% ipython --no-banner

In [1]: import numpy as np

In [2]: np.set_printoptions(suppress=True, linewidth=140)

In [3]: W0 = np.load("a.npy")

In [4]: W0
Out[4]: 
array([[  5.,  -2.,  10.,  -6.],
       [ 10.,  -7.,  14.,  -6.],
       [  8.,  -8.,   7.,   0.],
       [ 10., -10.,  14.,  -3.]])

In [5]: Uu, sig, Vh = np.linalg.svd(W0)

In [6]: sig.round(2)
Out[6]: array([32.77,  7.23,  1.34,  0.09])

In [7]: np.argmax(sig[:-1] / (sig[1:] + 1e-6)) + 1
Out[7]: np.int64(3)

In [8]: Y = Uu[:, :3] @ np.diag(sig[:3]) @ Vh[:3]

In [9]: np.linalg.matrix_rank(W0, rtol=0.05)
Out[9]: np.int64(2)

In [10]: vec = np.array([6, 9, -8, -6])

In [11]: target = W0 @ vec

In [12]: target
Out[12]: array([ -32.,  -79.,  -80., -124.])

In [13]: np.round(np.linalg.solve(W0, W0[:, 3]), 2)
Out[13]: array([ 0., -0., -0.,  1.])

In [14]: np.round(np.linalg.solve(W0, target + W0[:, 0]), 2)
Out[14]: array([ 7.,  9., -8., -6.])

In [15]: np.round(np.linalg.solve(W0, target), 2)
Out[15]: array([ 6.,  9., -8., -6.])

In [16]: Y = W0 / np.linalg.norm(W0, axis=1, keepdims=True)

In [17]: G = Y @ Y.T

In [18]: np.argwhere(np.triu(np.abs(G) > 0.95, 1))
Out[18]: 
array([[0, 1],
       [1, 3],
       [2, 3]])

In [19]: np.round(np.degrees(np.arccos(np.clip(G[2, 1], -1, 1))), 2)
Out[19]: np.float64(25.7)

In [20]: ev, V = np.linalg.eig(W0)

In [21]: np.round(np.sort(np.linalg.eigvals(W0.T)), 2)
Out[21]: array([-3.+0.j, -1.+0.j,  3.-0.j,  3.+0.j])

In [22]: np.round(np.sort(np.linalg.eigvals(W0 @ W0)), 2)
Out[22]: array([1., 9., 9., 9.])

In [23]: np.round(np.sort(np.linalg.eigvals(np.linalg.inv(W0))), 2)
Out[23]: array([-1.  , -0.33,  0.33,  0.33])
